$ python -q
>>> import numpy as np
>>> np.set_printoptions(precision=2, suppress=True, linewidth=120)
>>> mat = np.load("test9.npy")
>>> mat
array([[0., 7., 3., 3., 0., 2.],
       [4., 1., 3., 3., 0., 1.],
       [0., 0., 4., 2., 3., 4.],
       [0., 0., 4., 5., 3., 4.],
       [0., 0., 1., 2., 2., 0.],
       [0., 0., 3., 4., 2., 4.]])
>>> np.linalg.matrix_rank(mat)
np.int64(6)
>>> mat.mean(axis=0)
array([0.67, 1.33, 3.  , 3.17, 1.67, 2.5 ])
>>> np.linalg.svd(mat, compute_uv=False)
array([14.13,  6.81,  4.26,  2.22,  1.63,  0.23])
>>> round(float(np.linalg.norm(mat)), 2)
16.49
>>> mat - mat[0]
array([[ 0.,  0.,  0.,  0.,  0.,  0.],
       [ 4., -6.,  0.,  0.,  0., -1.],
       [ 0., -7.,  1., -1.,  3.,  2.],
       [ 0., -7.,  1.,  2.,  3.,  2.],
       [ 0., -7., -2., -1.,  2., -2.],
       [ 0., -7.,  0.,  1.,  2.,  2.]])
>>> np.abs(mat).max()
np.float64(7.0)
>>> np.zeros(6, 6)
Traceback (most recent call last):
  File "<python-input-10>", line 1, in <module>
    np.zeros(6, 6)
    ~~~~~~~~^^^^^^
TypeError: Cannot interpret '6' as a data type
>>> x = np.array([0, -2, -1, -1, -1, 2])
>>> rhs = mat @ x
>>> rhs
array([-16.,  -6.,  -1.,  -4.,  -5.,  -1.])
>>> print(np.round(np.linalg.solve(mat, 2 * rhs), 2) + 0)
[ 0. -4. -2. -2. -2.  4.]
>>> K = np.load("case12.npy")
>>> K
array([[ 0,  2, -1, -1, -1, -1,  1,  2, -2,  2],
       [ 0,  6, -3, -3, -3, -3,  3,  6, -6,  6],
       [ 0, -6,  3,  3,  3,  3, -3, -6,  6, -6],
       [ 0, -2,  1,  1,  1,  1, -1, -2,  2, -2],
       [ 0,  6, -3, -3, -3, -3,  3,  6, -6,  6],
       [ 0, -2,  1,  1,  1,  1, -1, -2,  2, -2],
       [ 0,  4, -2, -2, -2, -2,  2,  4, -4,  4],
       [ 0, -2,  1,  1,  1,  1, -1, -2,  2, -2],
       [ 0,  4, -2, -2, -2, -2,  2,  4, -4,  4],
       [ 0,  0,  0,  0,  0,  0,  0,  0,  0,  0]])
>>> rng = np.random.default_rng(5826)
>>> Y = K + rng.integers(-2, 3, (10, 1)) @ rng.integers(-2, 3, (1, 10))
>>> Y
array([[-2, -2,  3, -3, -1, -3, -1,  0, -4, -2],
       [ 1,  8, -5, -2, -3, -2,  4,  7, -5,  8],
       [ 1, -4,  1,  4,  3,  4, -2, -5,  7, -4],
       [-2, -6,  5, -1,  1, -1, -3, -4,  0, -6],
       [-1,  4, -1, -4, -3, -4,  2,  5, -7,  4],
       [-1, -4,  3,  0,  1,  0, -2, -3,  1, -4],
       [-1,  2,  0, -3, -2, -3,  1,  3, -5,  2],
       [ 2,  2, -3,  3,  1,  3,  1,  0,  4,  2],
       [ 2,  8, -6,  0, -2,  0,  4,  6, -2,  8],
       [ 1,  2, -2,  1,  0,  1,  1,  1,  1,  2]])
>>> np.abs(Y - K).sum(axis=1)
array([24, 12, 12, 24, 12, 12, 12, 24, 24, 12])
>>> np.linalg.matrix_rank(Y - K, tol=1e-8)
np.int64(1)
>>> data = np.load("arr.npy")
>>> print(data)
[[-6. -2.  0.  0.  0.]
 [-2. -8. -2.  0.  0.]
 [ 0. -2.  7. -2.  0.]
 [ 0.  0. -2.  9. -2.]
 [ 0.  0.  0. -2.  4.]]
>>> Y = data / np.linalg.norm(data, axis=1, keepdims=True)
>>> gram = Y @ Y.T
>>> np.argwhere(np.triu(np.abs(gram) > 0.95, 1))
array([], shape=(0, 2), dtype=int64)
>>> gram[4]
array([ 0.  ,  0.  ,  0.12, -0.62,  1.  ])
>>> gram
array([[ 1.  ,  0.52,  0.08,  0.  ,  0.  ],
       [ 0.52,  1.  ,  0.03,  0.05,  0.  ],
       [ 0.08,  0.03,  1.  , -0.45,  0.12],
       [ 0.  ,  0.05, -0.45,  1.  , -0.62],
       [ 0.  ,  0.  ,  0.12, -0.62,  1.  ]])
>>> (data + data.T) / 2
array([[-6., -2.,  0.,  0.,  0.],
       [-2., -8., -2.,  0.,  0.],
       [ 0., -2.,  7., -2.,  0.],
       [ 0.,  0., -2.,  9., -2.],
       [ 0.,  0.,  0., -2.,  4.]])
>>> np.linalg.matrix_power(data, 4)
array([[ 2400.,  3144.,   444.,   -16.,    16.],
       [ 3144.,  5988.,   242.,   580.,   -96.],
       [  444.,   242.,  4309., -4768.,  1140.],
       [  -16.,   580., -4768.,  9637., -2962.],
       [   16.,   -96.,  1140., -2962.,  1092.]])
>>> print(np.allclose(data, data.T))
True
>>> data.inv()
Traceback (most recent call last):
  File "<python-input-32>", line 1, in <module>
    data.inv()
    ^^^^^^^^
AttributeError: 'numpy.ndarray' object has no attribute 'inv'
>>> np.round(np.abs(np.linalg.eigvals(data)).max(), 2)
np.float64(10.73)
>>> np.trace(data)
np.float64(6.0)
>>> M = np.triu(rng.random((5, 5)) < 0.5, 1).astype(int)
>>> M = M + M.T
>>> M
array([[0, 1, 0, 1, 1],
       [1, 0, 0, 0, 0],
       [0, 0, 0, 0, 1],
       [1, 0, 0, 0, 0],
       [1, 0, 1, 0, 0]])
>>> u, v = M[3], M[4]
>>> u @ u
np.int64(1)
>>> pr = (u @ v) / (u @ u) * u
>>> round(float(np.linalg.norm(u + v) ** 2 + np.linalg.norm(u - v) ** 2), 2)
6.0
>>> np.linalg.matrix_rank(np.outer(u, v))
np.int64(1)
>>> X = np.loadtxt("layer3.csv", delimiter=",")
>>> X
array([[-6.,  6.,  4.,  4., -2.,  2., -2., -6., -2.],
       [-3.,  3.,  2.,  2., -1.,  1., -1., -3., -1.],
       [-6.,  6.,  4.,  4., -2.,  2., -2., -6., -2.],
       [ 0.,  0.,  0.,  0.,  0.,  0.,  0.,  0.,  0.],
       [-6.,  6.,  4.,  4., -2.,  2., -2., -6., -2.],
       [-3.,  3.,  2.,  2., -1.,  1., -1., -3., -1.],
       [-3.,  3.,  2.,  2., -1.,  1., -1., -3., -1.],
       [-6.,  6.,  4.,  4., -2.,  2., -2., -6., -2.]])
>>> x = np.array([4, 2, 9, 5, 4])
>>> rhs = data @ x
>>> rhs
array([-28., -42.,  49.,  19.,   6.])
>>> np.linalg.solve(data, -2 * rhs)
array([ -8.,  -4., -18., -10.,  -8.])
>>> blk = np.stack([X, 3 * X, X[::-1]])
>>> print(np.linalg.matrix_rank(blk.reshape(3, -1)))
2
>>> np.linalg.norm(blk, axis=(1, 2))
array([27.22, 81.66, 27.22])
>>> arr = np.load("m.npy")
>>> arr
array([[  0.8 ,   8.43,   0.42,   4.21, -10.5 ,   3.71],
       [ -8.89,  -4.15,   3.25, -11.3 ,   0.57, -12.06],
       [ -1.9 ,  13.63,  14.4 ,  -2.85, -29.42,   7.03],
       [-11.84,  -8.83, -19.29,   7.68,  32.42,  -7.67],
       [ -6.74,  12.98,  -9.44,   5.58,  -2.45,   7.07],
       [ -8.1 ,   2.22, -13.45,   7.22,   7.31,   0.72],
       [ -2.42,  -6.96, -20.35,  10.35,  11.85,   9.57],
       [ -4.67,  -0.26,  -4.12,   0.49,  -0.7 ,  -1.76],
       [ 11.8 ,  -3.93,   7.09,  -9.14,   6.05,   1.08],
       [ -7.83,  18.97,  20.53,   8.7 , -22.07,  18.19],
       [  9.55, -19.15,  -4.95,   2.92,  39.7 ,  -3.6 ],
       [ -0.69, -13.46,  -6.57,   3.35,  16.08,  -6.84],
       [  3.31,  -0.93,   2.93,  -9.51,  -1.58,  -9.35],
       [  4.03,   1.33,   5.87,   6.37,   1.75,  -0.14],
       [ -9.29,  -4.44, -23.31,   1.79,   4.57,  14.2 ],
       [-11.54,   6.5 ,  -7.45,   8.19,  -8.5 ,  -9.  ],
       [ -9.53,  14.84,  17.92,   2.75, -12.49,  -7.72],
       [ -7.71,   6.53,   2.98,   2.73, -14.15,  -1.85],
       [ 19.8 , -24.46,  -3.8 ,  -2.18,  44.54,  -7.82],
       [-17.42,  17.88, -10.53,  -8.93, -32.54,  -2.54],
       [-10.48,  -5.46, -18.21,  -3.33,  20.35,  -9.32],
       [  3.03,  -2.52,   0.06,  12.66,  11.92,  -0.79],
       [  5.5 ,  12.05,  29.65,   1.18,   2.26,   2.87],
       [-11.15,   0.48,   4.58, -11.76,  -8.52,   3.62],
       [ -4.87,   3.51,   1.21,  10.72,  -1.71, -14.33],
       [  1.87,  12.95,   5.62,   1.38,  -5.61, -17.43]])
>>> u, v = arr[19], arr[4]
>>> round(u @ v, 2)
np.float64(460.83)
>>> round(u @ u, 2)
np.float64(1879.08)
>>> pr = (u @ v) / (u @ u) * u
>>> v - pr
array([-2.47,  8.6 , -6.86,  7.77,  5.53,  7.69])
>>> Z = arr[[4, 12]].astype(float)
>>> for _ in range(7):
...     lab = np.linalg.norm(arr[:, None] - Z, axis=-1).argmin(axis=1)
...     Z = np.array([arr[lab == j].mean(axis=0) for j in range(2)])
... 
>>> lab
array([0, 0, 0, 1, 0, 1, 1, 0, 0, 0, 1, 1, 0, 0, 1, 0, 0, 0, 1, 0, 1, 1, 0, 0, 0, 0])
>>> print(np.bincount(lab))
[17  9]
>>> np.abs(Z[1] - Z[0]).argmax()
np.int64(4)
>>> th = np.radians(60)
>>> R = np.eye(6)
>>> R[3, 3] = R[0, 0] = np.cos(th)
>>> R[3, 0], R[0, 3] = -np.sin(th), np.sin(th)
>>> R
array([[ 0.5 ,  0.  ,  0.  ,  0.87,  0.  ,  0.  ],
       [ 0.  ,  1.  ,  0.  ,  0.  ,  0.  ,  0.  ],
       [ 0.  ,  0.  ,  1.  ,  0.  ,  0.  ,  0.  ],
       [-0.87,  0.  ,  0.  ,  0.5 ,  0.  ,  0.  ],
       [ 0.  ,  0.  ,  0.  ,  0.  ,  1.  ,  0.  ],
       [ 0.  ,  0.  ,  0.  ,  0.  ,  0.  ,  1.  ]])
>>> Y = arr @ R.T
>>> np.abs(Y - arr).max(axis=0)
array([13.82,  0.  ,  0.  , 19.55,  0.  ,  0.  ])
>>> np.allclose(np.linalg.norm(arr, axis=1), np.linalg.norm(Y, axis=1))
True
>>> x = np.array([-1, 0, 1, -4, -2, 3])
>>> h = np.maximum(arr @ x, 0)
>>> arr.T @ h
array([-3873.47,  5651.74,  3872.79, -1791.39, -9698.14,  2295.26])
>>> A = np.loadtxt("w.csv", delimiter=",")
>>> A
array([[ 14.,  30.,  37.,  34.,  42.,  -9.,  15.,   3., -28.,  -5.],
       [ 30., 180., 150., 150.,  36., -36., -27., -72., -96., -66.],
       [ 37., 150., 182., 135.,  63.,  46., -11., -19., -73., -82.],
       [ 34., 150., 135., 158.,  78., -55.,  17., -31., -60., -91.],
       [ 42.,  36.,  63.,  78., 162., -57.,  87.,  45., -60.,   3.],
       [ -9., -36.,  46., -55., -57., 178., -44.,  39.,  43., -24.],
       [ 15., -27., -11.,  17.,  87., -44.,  67.,  48.,   7.,   0.],
       [  3., -72., -19., -31.,  45.,  39.,  48.,  74.,  51.,  -9.],
       [-28., -96., -73., -60., -60.,  43.,   7.,  51., 126., -53.],
       [ -5., -66., -82., -91.,   3., -24.,   0.,  -9., -53., 138.]])
>>> print(np.linalg.lstsq(A[:-1].T, A[-1])[2])
4
>>> np.abs(np.diag(np.linalg.qr(A)[1])) > 1e-9
array([ True,  True,  True,  True, False, False, False, False, False, False])
>>> np.allclose(A[:-1].T @ np.linalg.lstsq(A[:-1].T, A[-1])[0], A[-1])
True
>>> np.unique(A.round(6), axis=0).shape
(10, 10)
>>> np.round(A @ np.linalg.pinv(A) @ A, 2) + 0
array([[ 14.,  30.,  37.,  34.,  42.,  -9.,  15.,   3., -28.,  -5.],
       [ 30., 180., 150., 150.,  36., -36., -27., -72., -96., -66.],
       [ 37., 150., 182., 135.,  63.,  46., -11., -19., -73., -82.],
       [ 34., 150., 135., 158.,  78., -55.,  17., -31., -60., -91.],
       [ 42.,  36.,  63.,  78., 162., -57.,  87.,  45., -60.,   3.],
       [ -9., -36.,  46., -55., -57., 178., -44.,  39.,  43., -24.],
       [ 15., -27., -11.,  17.,  87., -44.,  67.,  48.,   7.,   0.],
       [  3., -72., -19., -31.,  45.,  39.,  48.,  74.,  51.,  -9.],
       [-28., -96., -73., -60., -60.,  43.,   7.,  51., 126., -53.],
       [ -5., -66., -82., -91.,   3., -24.,   0.,  -9., -53., 138.]])
>>> m1 = np.loadtxt("block0.csv", delimiter=",")
>>> m1
array([[ 13.,   0.,   4., -12.,  -4.,  -8.,  20., -20.,   8.],
       [  0.,  -3.,   0.,   0.,   0.,   0.,   0.,   0.,   0.],
       [  4.,   0.,  -2.,  -3.,  -1.,  -2.,   5.,  -5.,   2.],
       [-12.,   0.,  -3.,   6.,   3.,   6., -15.,  15.,  -6.],
       [ -4.,   0.,  -1.,   3.,  -2.,   2.,  -5.,   5.,  -2.],
       [ -8.,   0.,  -2.,   6.,   2.,   1., -10.,  10.,  -4.],
       [ 20.,   0.,   5., -15.,  -5., -10.,  22., -25.,  10.],
       [-20.,   0.,  -5.,  15.,   5.,  10., -25.,  22., -10.],
       [  8.,   0.,   2.,  -6.,  -2.,  -4.,  10., -10.,   1.]])
>>> print((m1 != 0).astype(int))
[[1 0 1 1 1 1 1 1 1]
 [0 1 0 0 0 0 0 0 0]
 [1 0 1 1 1 1 1 1 1]
 [1 0 1 1 1 1 1 1 1]
 [1 0 1 1 1 1 1 1 1]
 [1 0 1 1 1 1 1 1 1]
 [1 0 1 1 1 1 1 1 1]
 [1 0 1 1 1 1 1 1 1]
 [1 0 1 1 1 1 1 1 1]]
>>> print(np.flatnonzero(np.linalg.matrix_power((m1 != 0) + (m1.T != 0) + np.eye(9), 9)[6]))
[0 2 3 4 5 6 7 8]
>>> (np.linalg.matrix_power((m1 != 0) + (m1.T != 0) + np.eye(9), 9) > 0).astype(int)
array([[1, 0, 1, 1, 1, 1, 1, 1, 1],
       [0, 1, 0, 0, 0, 0, 0, 0, 0],
       [1, 0, 1, 1, 1, 1, 1, 1, 1],
       [1, 0, 1, 1, 1, 1, 1, 1, 1],
       [1, 0, 1, 1, 1, 1, 1, 1, 1],
       [1, 0, 1, 1, 1, 1, 1, 1, 1],
       [1, 0, 1, 1, 1, 1, 1, 1, 1],
       [1, 0, 1, 1, 1, 1, 1, 1, 1],
       [1, 0, 1, 1, 1, 1, 1, 1, 1]])
>>> round(np.linalg.det(m1), 2)
np.float64(538002.0)
